% ipython --no-banner

In [1]: import numpy as np

In [2]: np.set_printoptions(suppress=True, linewidth=160)

In [3]: data = np.array([[1.0, -2.0, 2.0, 2.0],
   ...:     [-1.0, -3.0, 0.0, -1.0],
   ...:     [0.0, 0.0, 5.0, -4.0],
   ...:     [0.0, 0.0, 2.0, -5.0]])

In [4]: out = np.array([[9, -9], [-9, -2], [-7, -7], [6, 4]])

In [5]: np.linalg.matrix_rank(np.vstack([data, out.T]))
Out[5]: np.int64(4)

In [6]: np.einsum("ij,ij->i", data, data)
Out[6]: array([13., 11., 41., 29.])

In [7]: u = np.array([-3, -4, 3, -1])

In [8]: out = data + np.outer(u, np.eye(4)[0])

In [9]: print(out)
[[-2. -2.  2.  2.]
 [-5. -3.  0. -1.]
 [ 3.  0.  5. -4.]
 [-1.  0.  2. -5.]]

In [10]: np.round(np.linalg.det(out) / np.linalg.det(data), 2), np.round(1 + np.linalg.solve(data, u)[0], 2)
Out[10]: (np.float64(-1.58), np.float64(-1.58))

In [11]: ev, V = np.linalg.eig(data)

In [12]: np.round(data @ V[:, 0] - ev[0] * V[:, 0], 2) + 0
Out[12]: array([0., 0., 0., 0.])

In [13]: np.round(np.sort(np.linalg.eigvals(data.T)), 2)
Out[13]: array([-4.12, -3.45,  1.45,  4.12])

In [14]: np.round(np.sort(np.linalg.eigvals(data @ data)), 2)
Out[14]: array([ 2.1, 11.9, 17. , 17. ])

In [15]: np.round(np.sort(np.linalg.eigvals(np.linalg.inv(data))), 2)
Out[15]: array([-0.29, -0.24,  0.24,  0.69])

In [16]: W = np.array([[2, -2], [2, 2], [-1, 1], [1, 1]])

In [17]: beta = np.array([-4, 1])

In [18]: act = np.maximum(data @ W + beta, 0)

In [19]: act
Out[19]: 
array([[0., 0.],
       [0., 0.],
       [0., 2.],
       [0., 0.]])

In [20]: (act > 0).mean(axis=0)
Out[20]: array([0.  , 0.25])

In [21]: (act > 0).astype(int)
Out[21]: 
array([[0, 0],
       [0, 0],
       [0, 1],
       [0, 0]])

In [22]: Z = np.array([[3, 0], [-1, 2]])

In [23]: W @ Z
Out[23]: 
array([[ 8, -4],
       [ 4,  4],
       [-4,  2],
       [ 2,  2]])

In [24]: F = np.array([[3.0, -3.0, -3.0, -2.0],
    ...:     [4.0, -4.0, -4.0, -2.0],
    ...:     [0.0, 0.0, 0.0, 0.0],
    ...:     [0.0, 0.0, 0.0, -1.0]])

In [25]: # looks like rank 2

In [26]: r = np.linalg.matrix_rank(F)

In [27]: r
Out[27]: np.int64(2)

In [28]: N = np.linalg.svd(F)[2][r:].T

In [29]: print(np.allclose(F @ N, 0))
True

In [30]: [int(np.linalg.matrix_rank(F[:, :j + 1])) for j in range(4)]
Out[30]: [1, 1, 1, 2]

In [31]: N.shape
Out[31]: (4, 2)

In [32]: print([int(np.linalg.matrix_rank(np.delete(F, i, axis=0))) for i in range(4)])
[2, 2, 2, 2]

In [33]: print(np.linalg.lstsq(F[:-1].T, F[-1])[2])
2

In [34]: np.abs(np.diag(np.linalg.qr(F)[1])) > 1e-9
Out[34]: array([ True, False, False,  True])

In [35]: round(np.trace(np.linalg.pinv(F) @ F), 2)
Out[35]: np.float64(2.0)

In [36]: proj = np.triu(np.array([[-2, -3, -1, 2], [-3, -1, 3, 0], [-1, -1, -1, 3], [1, -2, -1, 0]]), 1) + np.eye(4)

In [37]: out = proj @ F @ np.linalg.inv(proj)

In [38]: np.round(np.poly(out), 2) + 0
Out[38]: array([1., 2., 1., 0., 0.])

In [39]: np.linalg.matrix_rank(out)
Out[39]: np.int64(2)

In [40]: print(np.trace(out), np.trace(F))
-2.0 -2.0

In [41]: proj @ F - F @ proj
Out[41]: 
array([[-12.,  21.,  24.,   7.],
       [  0.,  12.,  16.,   4.],
       [  0.,   0.,   0.,  -3.],
       [  0.,   0.,   0.,   0.]])

In [42]: K = np.load("dump.npy")

In [43]: K.round(2)
Out[43]: 
array([[ 0.5 , -0.3 , -0.17, -0.37, -0.64, -0.3 ],
       [-0.3 ,  0.82, -0.1 , -0.22, -0.38, -0.18],
       [-0.17, -0.1 ,  0.94, -0.12, -0.21, -0.1 ],
       [-0.37, -0.22, -0.12,  0.73, -0.47, -0.22],
       [-0.64, -0.38, -0.21, -0.47,  0.19, -0.38],
       [-0.3 , -0.18, -0.1 , -0.22, -0.38,  0.82]])

In [44]: np.round(K.reshape(-1, 2), 2)
Out[44]: 
array([[ 0.5 , -0.3 ],
       [-0.17, -0.37],
       [-0.64, -0.3 ],
       [-0.3 ,  0.82],
       [-0.1 , -0.22],
       [-0.38, -0.18],
       [-0.17, -0.1 ],
       [ 0.94, -0.12],
       [-0.21, -0.1 ],
       [-0.37, -0.22],
       [-0.12,  0.73],
       [-0.47, -0.22],
       [-0.64, -0.38],
       [-0.21, -0.47],
       [ 0.19, -0.38],
       [-0.3 , -0.18],
       [-0.1 , -0.22],
       [-0.38,  0.82]])

In [45]: T = K.reshape(6, 2, -1)

In [46]: T.shape
Out[46]: (6, 2, 3)

In [47]: u = np.array([-2, 1])

In [48]: np.round(np.convolve(K[1], u), 2)
Out[48]: array([ 0.6 , -1.94,  1.02,  0.34,  0.54, -0.02, -0.18])

In [49]: print(np.round(np.cross(K[1, :3], K[3, :3]), 2))
[-0.12  0.    0.37]

In [50]: np.round(np.polyval(u, K[1]), 2)
Out[50]: array([ 1.6 , -0.64,  1.2 ,  1.44,  1.77,  1.36])

In [51]: ev, V = np.linalg.eigh(K)

In [52]: ev.sum(), np.trace(K)
Out[52]: (np.float64(4.0), np.float64(4.0))

In [53]: np.round(np.linalg.eigvalsh(K + 5 * np.eye(6)), 2)
Out[53]: array([4., 6., 6., 6., 6., 6.])

In [54]: ev.round(2)
Out[54]: array([-1.,  1.,  1.,  1.,  1.,  1.])

In [55]: ev, V = np.linalg.eigh(K)

In [56]: x = np.array([-7, 8, 9, -2, 0, -1])

In [57]: np.round(V * np.abs(ev) @ V.T, 2) + 0
Out[57]: 
array([[1., 0., 0., 0., 0., 0.],
       [0., 1., 0., 0., 0., 0.],
       [0., 0., 1., 0., 0., 0.],
       [0., 0., 0., 1., 0., 0.],
       [0., 0., 0., 0., 1., 0.],
       [0., 0., 0., 0., 0., 1.]])

In [58]: round(float(x @ K @ x / (x @ x)), 2), round(ev[0], 2), round(float(ev[-1]), 2)
Out[58]: (1.0, np.float64(-1.0), 1.0)

In [59]: np.round(np.linalg.eigvalsh(K[1:, 1:]), 2)
Out[59]: array([-0.5,  1. ,  1. ,  1. ,  1. ])

In [60]: round(float(np.abs(K).sum(axis=1).max()), 2), round(float(np.abs(ev).max()), 2)
Out[60]: (2.28, 1.0)

In [61]: round(x @ K @ x, 2)
Out[61]: np.float64(198.19)
